>>> import numpy as np
>>> np.set_printoptions(precision=3, suppress=True, linewidth=160, legacy="1.25")
>>> E = np.load("data.npy")
>>> E
array([[3, 5, 0, 0],
       [6, 3, 0, 0],
       [0, 0, 3, 5],
       [0, 0, 6, 3]])
>>> # splits into 2 blocks
>>> q, evecs = np.linalg.qr(E[:, :2])[0], np.linalg.qr(E[:, 2:])[0]
>>> sigma = np.linalg.svd(q.T @ evecs, compute_uv=False)
>>> sigma.round(3) + 0
array([0., 0.])
>>> vec = np.array([0, 4, 2, 1])
>>> np.linalg.norm(E @ vec) <= np.linalg.norm(E, 2) * np.linalg.norm(vec) + 1e-9
True
>>> (E @ vec).argmax()
0
>>> (E * vec).sum(axis=1)
array([20, 12, 11, 15])
>>> vals, evecs = np.linalg.eig(E)
>>> np.round(E @ evecs[:, 0] - vals[0] * evecs[:, 0], 3) + 0
array([0., 0., 0., 0.])
>>> np.sort(np.linalg.eigvals(E @ E))
array([ 6.137,  6.137, 71.863, 71.863])
>>> np.sort(np.linalg.eigvals(np.linalg.inv(E)))
array([-0.404, -0.404,  0.118,  0.118])
>>> vec = np.array([5, 2, 6, 8])
>>> target = E @ vec
>>> target
array([25, 36, 58, 60])
>>> np.linalg.solve(E, target + E[:, 3])
array([5., 2., 6., 9.])
>>> np.round(np.linalg.solve(E.T, E[2]), 3) + 0
array([0., 0., 1., 0.])
>>> (E + E.T) / 2
array([[3. , 5.5, 0. , 0. ],
       [5.5, 3. , 0. , 0. ],
       [0. , 0. , 3. , 5.5],
       [0. , 0. , 5.5, 3. ]])
>>> round(float(np.abs(np.linalg.eigvals(E)).max()), 3)
8.477
>>> E @ E
array([[39, 30,  0,  0],
       [36, 39,  0,  0],
       [ 0,  0, 39, 30],
       [ 0,  0, 36, 39]])
>>> round(np.linalg.det(E), 3)
441.0
>>> np.sort(np.abs(np.linalg.eigvals(E)))
array([2.477, 2.477, 8.477, 8.477])
>>> np.allclose(E @ E.T, E.T @ E)
False
>>> np.allclose(E, E.T)
False
>>> np.trace(E)
12
>>> A2 = np.array([[0, -2, -2, -2, 2],
...     [-2, -1, -1, 0, 1],
...     [-1, -1, 2, -2, 2],
...     [0, 0, 0, -1, -2],
...     [-2, 0, 2, 0, 0]])
>>> mat = A2.T @ A2
>>> mat
array([[ 9,  3, -4,  2, -4],
       [ 3,  6,  3,  6, -7],
       [-4,  3, 13,  0, -1],
       [ 2,  6,  0,  9, -6],
       [-4, -7, -1, -6, 13]])
>>> # symmetric, so the eigenvalues are real
>>> rng = np.random.default_rng(4365)
>>> A2 = mat + rng.integers(-2, 3, (5, 4)) @ rng.integers(-2, 3, (4, 5))
>>> A2
array([[ 7,  3, -4,  2, -6],
       [ 1, 12, -1, 10, -7],
       [-5,  3, 16, -1, -5],
       [ 2, 10,  1,  9, -4],
       [-3, -3, -1, -5, 15]])
>>> A2 - mat
array([[-2,  0,  0,  0, -2],
       [-2,  6, -4,  4,  0],
       [-1,  0,  3, -1, -4],
       [ 0,  4,  1,  0,  2],
       [ 1,  4,  0,  1,  2]])
>>> u = np.array([-5, -2])
>>> np.convolve(A2[1], u)
array([ -5, -62, -19, -48,  15,  14])
>>> np.polyval(u, A2[1])
array([ -7, -62,   3, -52,  33])
>>> np.array([np.convolve(row, u, "same") for row in A2])
array([[-35, -29,  14,  -2,  26],
       [ -5, -62, -19, -48,  15],
       [ 25,  -5, -86, -27,  27],
       [-10, -54, -25, -47,   2],
       [ 15,  21,  11,  27, -65]])
>>> arr = np.loadtxt("dump.csv", delimiter=",")
>>> arr
array([[ 1., -1., -2.,  0., -2.],
       [-1., -2.,  1.,  2.,  1.],
       [ 0., -2.,  1.,  2.,  1.],
       [-1., -1.,  1., -1.,  2.],
       [ 0.,  2.,  1., -2., -1.]])
>>> proj = np.triu(np.array([[0, 3, 2, -2], [3, 2, -3, -3], [1, 0, 0, 3], [2, -3, 2, 0]]), 1) + np.eye(4)
>>> A2 = proj @ E @ np.linalg.inv(proj)
>>> A2
array([[  21.,  -49., -195.,  484.],
       [   6.,  -15.,  -84.,  195.],
       [   0.,    0.,   21.,  -49.],
       [   0.,    0.,    6.,  -15.]])
>>> proj @ E - E @ proj
array([[ 18.,   0.,   3.,  25.],
       [  0., -18., -30.,  -3.],
       [  0.,   0.,  18.,   0.],
       [  0.,   0.,   0., -18.]])
>>> labels = rng.permutation(5)
>>> labels
array([4, 2, 1, 0, 3])
>>> A2 = arr[labels][:, labels]
>>> round(float(np.linalg.det(A2)), 3), round(np.linalg.det(arr[labels]), 3)
(-26.0, 26.0)
>>> vec = np.array([5, 2, 4, -4, 4])
>>> target = arr @ vec
>>> c, lr = np.zeros(5), 1 / np.linalg.norm(arr, 2) ** 2
>>> for i in range(300):
...     c -= lr * arr.T @ (arr @ c - target)
...     if i % 50 == 0: print(i, round(np.linalg.norm(arr @ c - target), 3))
... 
0 10.802
50 2.139
100 1.027
150 0.493
200 0.237
250 0.114
>>> c
array([ 4.922,  2.007,  3.979, -3.991,  3.978])
>>> np.round(np.linalg.cond(arr), 3)
8.288
